$ python3 -q
>>> import numpy as np
>>> np.set_printoptions(precision=1, suppress=True, linewidth=120)
>>> data = np.load("layer13.npy")
>>> print(data)
[[ 1 -2  4]
 [ 1 -1  1]
 [ 1  0  0]]
>>> u = np.array([-3, 6])
>>> print(np.cross(data[1, :3], data[2, :3]))
[0 1 1]
>>> print(np.convolve(data[1], u))
[-3  9 -9  6]
>>> print(np.correlate(data[1], data[2], "full"))
[ 0  0  1 -1  1]
>>> print(np.array([np.convolve(row, u, "same") for row in data]))
[[ -3  12 -24]
 [ -3   9  -9]
 [ -3   6   0]]
>>> A2 = np.array([[2, 1, 0], [0, 0, 3]])
>>> C = np.kron(A2, data)
>>> print(C)
[[ 2 -4  8  1 -2  4  0  0  0]
 [ 2 -2  2  1 -1  1  0  0  0]
 [ 2  0  0  1  0  0  0  0  0]
 [ 0  0  0  0  0  0  3 -6 12]
 [ 0  0  0  0  0  0  3 -3  3]
 [ 0  0  0  0  0  0  3  0  0]]
>>> print(np.linalg.matrix_rank(C))
6
>>> print(np.round(np.linalg.norm(C, 2), 1), round(float(np.linalg.norm(A2, 2) * np.linalg.norm(data, 2)), 1))
14.5 14.5
>>> print(C.shape)
(6, 9)
>>> vals, vecs = np.linalg.eig(data)
>>> print(np.sort(np.linalg.eigvals(np.linalg.inv(data))))
[-1. -0.j -1. +0.j  0.5+0.j]
>>> print(round(np.prod(vals), 1))
2.0
>>> u, r1 = data[1], data[0]
>>> print(u @ r1)
7
>>> pr = (u @ r1) / (u @ u) * u
>>> print(r1 - pr)
[-1.3  0.3  1.7]
>>> print(round(float(np.linalg.norm(u + r1) ** 2 + np.linalg.norm(u - r1) ** 2), 1))
48.0
>>> O, R = np.linalg.qr(data)
>>> print(np.abs(np.diag(R)))
[1.7 1.4 0.8]
>>> print(O.shape, R.shape)
(3, 3) (3, 3)
>>> print(np.allclose(R.T @ R, data.T @ data))
True
>>> feats = np.loadtxt("run16.csv", delimiter=",")
>>> print(feats)
[[ 0.   0.2  0.9]
 [-0.1 -1.1  0. ]
 [-0.3  0.3 -0.5]
 [ 1.8  0.5  0.7]]
>>> rng = np.random.default_rng(27943)
>>> A2 = feats + rng.integers(-2, 3, (4, 1)) @ rng.integers(-2, 3, (1, 3))
>>> print(A2)
[[ 0.   0.2  0.9]
 [ 1.9 -0.1  1. ]
 [-0.3  0.3 -0.5]
 [ 1.8  0.5  0.7]]
>>> print(np.linalg.svd(A2 - feats, compute_uv=False))
[2.4 0.  0. ]
>>> print(A2 - feats)
[[0. 0. 0.]
 [2. 1. 1.]
 [0. 0. 0.]
 [0. 0. 0.]]
>>> print(np.linalg.matrix_rank(A2 - feats, tol=1e-8))
1
>>> M = np.load("a.npy")
>>> print(M)
[[ 14.4  -3.2  17.5]
 [-16.   13.5  -3.7]
 [-11.2  12.    2.9]
 [-19.3   8.6 -17. ]
 [ 11.6  -4.2  13.8]
 [ 12.2  -4.2  16.2]
 [ -0.7  -1.5 -19.2]
 [  4.6   5.2  23.2]
 [-15.8   0.  -13.7]
 [-24.4  16.2 -19.2]
 [-15.4  -3.4 -26.5]
 [  9.5  -5.8  -0.1]]
>>> U, sv, Vt = np.linalg.svd(M, full_matrices=False)
>>> print(sv)
[72.6 33.4  8.7]
>>> print(np.round(np.sqrt((sv ** 2).sum()), 1), round(np.linalg.norm(M), 1))
80.4 80.4
>>> A2 = np.c_[M[:, :2] @ np.array([[5, 7], [3, 9]]), np.array([2, 2, 2, -1, 3, 1, -2, 2, 0, 3, 0, -2])]
>>> print(A2)
[[  62.4   72.     2. ]
 [ -39.5    9.5    2. ]
 [ -20.    29.6    2. ]
 [ -70.7  -57.7   -1. ]
 [  45.4   43.4    3. ]
 [  48.4   47.6    1. ]
 [  -8.   -18.4   -2. ]
 [  38.6   79.     2. ]
 [ -79.  -110.6    0. ]
 [ -73.4  -25.     3. ]
 [ -87.2 -138.4    0. ]
 [  30.1   14.3   -2. ]]
>>> print(np.linalg.matrix_rank(A2))
3
>>> W1 = np.array([[7, -4, -5, -7, 9], [7, 3, -2, -3, 6], [-7, -7, 9, 0, 0]])
>>> beta = np.array([-1, 1, 2, 0, 3])
>>> hid = np.maximum(A2 @ W1 + beta, 0)
>>> print((hid > 0).mean(axis=0))
[0.5 0.4 0.6 0.6 0.5]
>>> C = np.array([[2, 3], [-4, 3], [4, 5], [-5, 4], [4, -3]])
>>> print(W1 @ C)
[[ 81 -71]
 [ 33 -10]
 [ 50   3]]
>>> idx = M[:, 0] > np.median(M[:, 0])
>>> u = M[idx].mean(axis=0) - M[~idx].mean(axis=0)
>>> print(idx.astype(int))
[1 0 0 0 1 1 1 1 0 0 0 1]
>>> print(u)
[ 25.6 -10.1  21.4]
>>> print(((M - M.mean(axis=0)) @ u > 0).astype(int))
[1 0 0 0 1 1 0 1 0 0 0 1]
>>> m1 = np.maximum(np.array([[-1],
...     [-2],
...     [-2],
...     [-2],
...     [-3],
...     [1],
...     [1],
...     [-2],
...     [2],
...     [-1],
...     [-1],
...     [0],
...     [3],
...     [-3],
...     [3],
...     [2],
...     [-2],
...     [-3],
...     [-2],
...     [-2],
...     [2],
...     [2],
...     [-2]]) @ np.array([[0, 2, 0]]) + np.array([4, 8, -9]), 0)
>>> print(m1)
[[ 4  6  0]
 [ 4  4  0]
 [ 4  4  0]
 [ 4  4  0]
 [ 4  2  0]
 [ 4 10  0]
 [ 4 10  0]
 [ 4  4  0]
 [ 4 12  0]
 [ 4  6  0]
 [ 4  6  0]
 [ 4  8  0]
 [ 4 14  0]
 [ 4  2  0]
 [ 4 14  0]
 [ 4 12  0]
 [ 4  4  0]
 [ 4  2  0]
 [ 4  4  0]
 [ 4  4  0]
 [ 4 12  0]
 [ 4 12  0]
 [ 4  4  0]]
>>> d = np.linalg.norm(M[:, None] - M[None], axis=-1)
>>> print(np.unravel_index(d.round(6).argmax(), d.shape))
(np.int64(0), np.int64(9))
>>> print(np.linalg.norm(M - M.mean(axis=0), axis=1))
[27.7 16.  12.6 22.  23.5 25.6 17.9 26.9 16.6 29.6 27.5 16.3]
>>> print(np.allclose(m1[:-1].T @ np.linalg.lstsq(m1[:-1].T, m1[-1])[0], m1[-1]))
True
>>> print(np.linalg.lstsq(m1[:-1].T, m1[-1])[2])
2
>>> U, sv, Vt = np.linalg.svd(m1)
>>> vecs = Vt[:(sv > 1e-8).sum()]
>>> vec = m1[18] + -2 * m1[10] + rng.integers(2) * np.eye(3)[1]
>>> print(vec)
[-4. -7.  0.]
>>> print(np.linalg.matrix_rank(np.vstack([m1, vec])))
2
>>> print(np.diag(vecs.T @ vecs))
[1. 1. 0.]
>>> print(np.round(vecs.T @ vecs, 1) + 0)
[[1. 0. 0.]
 [0. 1. 0.]
 [0. 0. 0.]]
>>> print(round(np.linalg.norm(vec - vecs.T @ vecs @ vec), 1))
0.0
>>> u = np.array([1, 1, -2])
>>> r1 = np.array([-2, -2, -2, -2])
>>> A = u[:, None] + r1[None, :]
>>> print(A)
[[-1 -1 -1 -1]
 [-1 -1 -1 -1]
 [-4 -4 -4 -4]]
>>> print(np.linalg.matrix_rank(A, rtol=0.1))
1
>>> print(round(float(np.linalg.norm(A, 2) / np.linalg.norm(A)), 1))
1.0
>>> print([round(float(x), 1) for x in np.linalg.svd(A, compute_uv=False)[:3]])
[8.5, 0.0, 0.0]
>>> t = np.radians(55)
>>> R = np.eye(4)
>>> R[3, 3] = R[0, 0] = np.cos(t)
>>> R[3, 0], R[0, 3] = -np.sin(t), np.sin(t)
>>> print(R)
[[ 0.6  0.   0.   0.8]
 [ 0.   1.   0.   0. ]
 [ 0.   0.   1.   0. ]
 [-0.8  0.   0.   0.6]]
>>> A2 = A @ R.T
>>> print(np.allclose(np.linalg.norm(A, axis=1), np.linalg.norm(A2, axis=1)))
True
>>> print(A2)
[[-1.4 -1.  -1.   0.2]
 [-1.4 -1.  -1.   0.2]
 [-5.6 -4.  -4.   1. ]]
>>> print(np.round(np.linalg.svd(A, compute_uv=False), 1) + 0, np.round(np.linalg.svd(A2, compute_uv=False), 1) + 0)
[8.5 0.  0. ] [8.5 0.  0. ]
>>> print(np.abs(A2 - A).max(axis=0))
[1.6 0.  0.  5. ]
>>> U, sv, Vt = np.linalg.svd(A)
>>> print(np.argmax(sv[:-1] / (sv[1:] + 1e-6)) + 1)
1
>>> print(sv.round(1) + 0)
[8.5 0.  0. ]
>>> A2 = U[:, :1] @ np.diag(sv[:1]) @ Vt[:1]
>>> print(A2)
[[-1. -1. -1. -1.]
 [-1. -1. -1. -1.]
 [-4. -4. -4. -4.]]
>>> print(np.linalg.matrix_rank(A, rtol=0.05))
1
>>> print(round(np.abs(A - A2).max(), 1))
0.0
